$ ipython --no-banner

In [1]: import numpy as np

In [2]: from numpy import linalg as LA

In [3]: np.set_printoptions(suppress=True, linewidth=100)

In [4]: J = np.loadtxt("x.csv", delimiter=",")

In [5]: print(J)
[[0. 0. 0. 0. 0. 0. 0.]
 [0. 0. 0. 1. 0. 0. 1.]
 [0. 0. 0. 0. 0. 0. 0.]
 [0. 1. 0. 0. 0. 0. 1.]
 [0. 0. 0. 0. 0. 1. 0.]
 [0. 0. 0. 0. 1. 0. 0.]
 [0. 1. 0. 1. 0. 0. 0.]]

In [6]: Y = np.array([[2, -2], [-1, 1], [1, 0], [-1, 0], [1, -2], [-2, 2], [-2, 1]])

In [7]: print(LA.matrix_rank(np.vstack([J, Y.T])))
7

In [8]: print(Y.T @ J.T)
[[ 0. -3.  0. -3. -2.  1. -2.]
 [ 0.  1.  0.  2.  2. -2.  1.]]

In [9]: print(np.einsum("ik,kj->ji", J, Y))
[[ 0. -3.  0. -3. -2.  1. -2.]
 [ 0.  1.  0.  2.  2. -2.  1.]]

In [10]: print(np.einsum("ik,kj->ij", J, Y))
[[ 0.  0.]
 [-3.  1.]
 [ 0.  0.]
 [-3.  2.]
 [-2.  2.]
 [ 1. -2.]
 [-2.  1.]]

In [11]: m1 = np.load("block10.npy")

In [12]: print(m1)
[[-0.647  0.558  0.558  0.     0.558  0.885  0.07 ]
 [-0.578  0.493  0.493  0.     0.493  0.834  0.06 ]
 [-0.319  0.264  0.264  0.     0.264  0.537  0.03 ]
 [ 0.757 -0.67  -0.67   0.    -0.67  -0.947 -0.09 ]
 [-0.11   0.09   0.09   0.     0.09   0.197  0.01 ]
 [-0.11   0.09   0.09   0.     0.09   0.197  0.01 ]
 [ 0.     0.     0.     0.     0.     0.     0.   ]
 [-0.8    0.716  0.716  0.     0.716  0.964  0.1  ]
 [ 0.837 -0.757 -0.757  0.    -0.757 -0.976 -0.11 ]
 [ 0.414 -0.345 -0.345  0.    -0.345 -0.664 -0.04 ]
 [ 0.217 -0.178 -0.178  0.    -0.178 -0.38  -0.02 ]
 [ 0.987 -0.969 -0.969  0.    -0.969 -1.    -0.226]
 [ 0.993 -0.982 -0.982  0.    -0.982 -1.    -0.254]
 [ 0.929 -0.874 -0.874  0.    -0.874 -0.995 -0.149]
 [ 0.501 -0.422 -0.422  0.    -0.422 -0.762 -0.05 ]
 [ 0.414 -0.345 -0.345  0.    -0.345 -0.664 -0.04 ]
 [ 0.98  -0.955 -0.955  0.    -0.955 -1.    -0.207]
 [-0.11   0.09   0.09   0.     0.09   0.197  0.01 ]
 [ 0.319 -0.264 -0.264  0.    -0.264 -0.537 -0.03 ]
 [-0.706  0.617  0.617  0.     0.617  0.922  0.08 ]
 [ 0.319 -0.264 -0.264  0.    -0.264 -0.537 -0.03 ]
 [ 0.929 -0.874 -0.874  0.    -0.874 -0.995 -0.149]
 [-0.319  0.264  0.264  0.     0.264  0.537  0.03 ]
 [ 0.757 -0.67  -0.67   0.    -0.67  -0.947 -0.09 ]
 [-0.8    0.716  0.716  0.     0.716  0.964  0.1  ]
 [-0.647  0.558  0.558  0.     0.558  0.885  0.07 ]
 [-0.11   0.09   0.09   0.     0.09   0.197  0.01 ]
 [ 0.319 -0.264 -0.264  0.    -0.264 -0.537 -0.03 ]
 [-0.867  0.793  0.793  0.     0.793  0.984  0.119]
 [-0.319  0.264  0.264  0.     0.264  0.537  0.03 ]]

In [13]: Uu, sv, Vh = LA.svd(m1)

In [14]: print(np.argmax(sv[:-1] / (sv[1:] + 1e-6)) + 1)
4

In [15]: print(sv.round(3) + 0)
[7.567 0.721 0.095 0.013 0.    0.    0.   ]

In [16]: Y = Uu[:, :4] @ np.diag(sv[:4]) @ Vh[:4]

In [17]: print(LA.matrix_rank(Y))
4

In [18]: print(round(float(np.abs(m1 - Y).max()), 3))
0.0

In [19]: print(round(LA.norm(m1 - Y) / LA.norm(m1), 3))
0.0

In [20]: r = LA.matrix_rank(m1)

In [21]: print(r)
4

In [22]: ns = LA.svd(m1)[2][r:].T

In [23]: print(np.round(ns @ ns.T, 3) + 0)
[[ 0.     0.     0.     0.     0.     0.     0.   ]
 [ 0.     0.667 -0.333  0.    -0.333  0.     0.   ]
 [ 0.    -0.333  0.667  0.    -0.333  0.     0.   ]
 [ 0.     0.     0.     1.     0.     0.     0.   ]
 [ 0.    -0.333 -0.333  0.     0.667  0.     0.   ]
 [ 0.     0.     0.     0.     0.     0.     0.   ]
 [ 0.     0.     0.     0.     0.     0.     0.   ]]

In [24]: print([int(LA.matrix_rank(np.delete(m1, i, axis=0))) for i in range(30)])
[4, 4, 4, 4, 4, 4, 4, 4, 4, 4, 4, 4, 4, 4, 4, 4, 4, 4, 4, 4, 4, 4, 4, 4, 4, 4, 4, 4, 4, 4]

In [25]: print(np.allclose(m1 @ ns, 0))
True

In [26]: th = np.radians(36)

In [27]: r_ = np.eye(7)

In [28]: r_[6, 6] = r_[2, 2] = np.cos(th)

In [29]: r_[6, 2], r_[2, 6] = -np.sin(th), np.sin(th)

In [30]: print(r_.round(3))
[[ 1.     0.     0.     0.     0.     0.     0.   ]
 [ 0.     1.     0.     0.     0.     0.     0.   ]
 [ 0.     0.     0.809  0.     0.     0.     0.588]
 [ 0.     0.     0.     1.     0.     0.     0.   ]
 [ 0.     0.     0.     0.     1.     0.     0.   ]
 [ 0.     0.     0.     0.     0.     1.     0.   ]
 [ 0.     0.    -0.588  0.     0.     0.     0.809]]

In [31]: Y = m1 @ r_.T

In [32]: print(np.round(LA.svd(m1, compute_uv=False), 3) + 0, np.round(LA.svd(Y, compute_uv=False), 3) + 0)
[7.567 0.721 0.095 0.013 0.    0.    0.   ] [7.567 0.721 0.095 0.013 0.    0.    0.   ]

In [33]: print(np.round(np.abs(Y - m1).max(axis=0), 3))
[0.    0.    0.082 0.    0.    0.    0.626]

In [34]: print(np.allclose(LA.norm(m1, axis=1), LA.norm(Y, axis=1)))
True

In [35]: print(np.allclose(m1 @ m1.T, Y @ Y.T))
True

In [36]: print(round(float(LA.det(r_)), 3), round(float(np.trace(r_)), 3))
1.0 6.618

In [37]: print(np.flatnonzero(LA.matrix_power((r_ != 0) + (r_.T != 0) + np.eye(7), 7)[5]))
[5]

In [38]: print((LA.matrix_power((r_ != 0) + (r_.T != 0) + np.eye(7), 7) > 0).astype(int))
[[1 0 0 0 0 0 0]
 [0 1 0 0 0 0 0]
 [0 0 1 0 0 0 1]
 [0 0 0 1 0 0 0]
 [0 0 0 0 1 0 0]
 [0 0 0 0 0 1 0]
 [0 0 1 0 0 0 1]]

In [39]: evals, vecs = LA.eigh(J)

In [40]: print(np.round(vecs.T @ vecs, 3) + 0)
[[1. 0. 0. 0. 0. 0. 0.]
 [0. 1. 0. 0. 0. 0. 0.]
 [0. 0. 1. 0. 0. 0. 0.]
 [0. 0. 0. 1. 0. 0. 0.]
 [0. 0. 0. 0. 1. 0. 0.]
 [0. 0. 0. 0. 0. 1. 0.]
 [0. 0. 0. 0. 0. 0. 1.]]

In [41]: print(evals.round(3) + 0)
[-1. -1. -1.  0.  0.  1.  2.]

In [42]: print(np.abs(vecs[:, -1]).round(6).argmax())
1

In [43]: print(np.round(vecs.T @ J @ vecs, 3) + 0)
[[-1.  0.  0.  0.  0.  0.  0.]
 [ 0. -1.  0.  0.  0.  0.  0.]
 [ 0.  0. -1.  0.  0.  0.  0.]
 [ 0.  0.  0.  0.  0.  0.  0.]
 [ 0.  0.  0.  0.  0.  0.  0.]
 [ 0.  0.  0.  0.  0.  1.  0.]
 [ 0.  0.  0.  0.  0.  0.  2.]]

In [44]: print(np.round(LA.eigvalsh(J + -1 * np.eye(7)), 3))
[-2. -2. -2. -1. -1.  0.  1.]

In [45]: print(np.round(np.abs(vecs[:, -1]), 3) + 0)
[0.    0.577 0.    0.577 0.    0.    0.577]

In [46]: print(np.round(LA.eigvalsh(J @ J), 3) + 0)
[0. 0. 1. 1. 1. 1. 4.]
